In [1]: import numpy as np

In [2]: np.set_printoptions(precision=3, suppress=True, linewidth=100, floatmode="fixed")

In [3]: r0 = np.array([-3, 0, 3, -1]) + 0.5

In [4]: J = np.eye(4) - 2 * np.outer(r0, r0) / (r0 @ r0)

In [5]: J
Out[5]: 
array([[ 0.342,  0.132,  0.921, -0.132],
       [ 0.132,  0.974, -0.184,  0.026],
       [ 0.921, -0.184, -0.289,  0.184],
       [-0.132,  0.026,  0.184,  0.974]])

In [6]: P = np.triu(np.array([[-2, -3, -1, 2], [3, -3, 1, 3], [3, 0, 1, 2], [-1, 3, 0, -1]]), 1) + np.eye(4)

In [7]: A2 = P @ J @ np.linalg.inv(P)

In [8]: round(float(np.linalg.det(A2)), 3)
Out[8]: -1.0

In [9]: P @ J - J @ P
Out[9]: 
array([[-1.579, -1.658,  1.421, -1.237],
       [ 0.526,  0.289, -0.579,  0.289],
       [-0.263,  2.816,  1.474,  1.237],
       [ 0.000, -0.395, -0.158, -0.184]])

In [10]: m1 = np.load("run13.npy")

In [11]: m1
Out[11]: 
array([[ 6,  6,  0,  0,  0,  0],
       [-2, -1,  0,  0,  0,  0],
       [-8,  4,  0,  0,  0,  0],
       [ 0,  0,  6,  6,  0,  0],
       [ 0,  0, -2, -1,  0,  0],
       [ 0,  0, -8,  4,  0,  0],
       [ 0,  0,  0,  0,  6,  6],
       [ 0,  0,  0,  0, -2, -1],
       [ 0,  0,  0,  0, -8,  4]])

In [12]: x = np.array([6, 1, 6, -3, 7, -2])

In [13]: h = np.maximum(m1 @ x, 0)

In [14]: np.flatnonzero(h > 1e-9)
Out[14]: array([0, 3, 6])

In [15]: h
Out[15]: array([42,  0,  0, 18,  0,  0, 30,  0,  0])

In [16]: m1.T @ h
Out[16]: array([252, 252, 108, 108, 180, 180])

In [17]: np.tanh(m1 @ x)
Out[17]: array([ 1.000, -1.000, -1.000,  1.000, -1.000, -1.000,  1.000, -1.000, -1.000])

In [18]: ev, evecs = np.linalg.eig(J)

In [19]: ev
Out[19]: array([ 1.000, -1.000,  1.000,  1.000])

In [20]: print(np.round(np.prod(ev), 3))
-1.0

In [21]: P = m1 @ np.linalg.solve(m1.T @ m1, m1.T)

In [22]: np.round(np.linalg.eigvalsh(P), 3) + 0
Out[22]: array([0.000, 0.000, 0.000, 1.000, 1.000, 1.000, 1.000, 1.000, 1.000])

In [23]: print(P @ m1[:, 1])
[ 6.000 -1.000  4.000  0.000  0.000  0.000  0.000  0.000  0.000]

In [24]: np.diag(P)
Out[24]: array([0.953, 0.053, 0.993, 0.953, 0.053, 0.993, 0.953, 0.053, 0.993])

In [25]: print(np.linalg.matrix_rank(np.eye(9) - P))
3

In [26]: print(np.trace(P))
6.0

In [27]: np.linalg.norm(J, axis=0)
Out[27]: array([1.000, 1.000, 1.000, 1.000])

In [28]: np.linalg.pinv(J)
Out[28]: 
array([[ 0.342,  0.132,  0.921, -0.132],
       [ 0.132,  0.974, -0.184,  0.026],
       [ 0.921, -0.184, -0.289,  0.184],
       [-0.132,  0.026,  0.184,  0.974]])

In [29]: round(float(J[:, 1] @ J[:, 2]), 3)
Out[29]: -0.0

In [30]: m1 @ m1
Traceback (most recent call last):
  Cell In[30], line 1
    m1 @ m1
ValueError: matmul: Input operand 1 has a mismatch in its core dimension 0, with gufunc signature (n?,k),(k,m?)->(n?,m?) (size 9 is different from 6)


In [31]: C2 = m1.T @ m1

In [32]: C2
Out[32]: 
array([[104,   6,   0,   0,   0,   0],
       [  6,  53,   0,   0,   0,   0],
       [  0,   0, 104,   6,   0,   0],
       [  0,   0,   6,  53,   0,   0],
       [  0,   0,   0,   0, 104,   6],
       [  0,   0,   0,   0,   6,  53]])

In [33]: np.allclose(C2, C2.T)
Out[33]: True

In [34]: print((m1 @ m1.T).shape)
(9, 9)

In [35]: print(np.trace(C2), (m1 ** 2).sum())
471 471

In [36]: print(np.linalg.matrix_rank(C2))
6
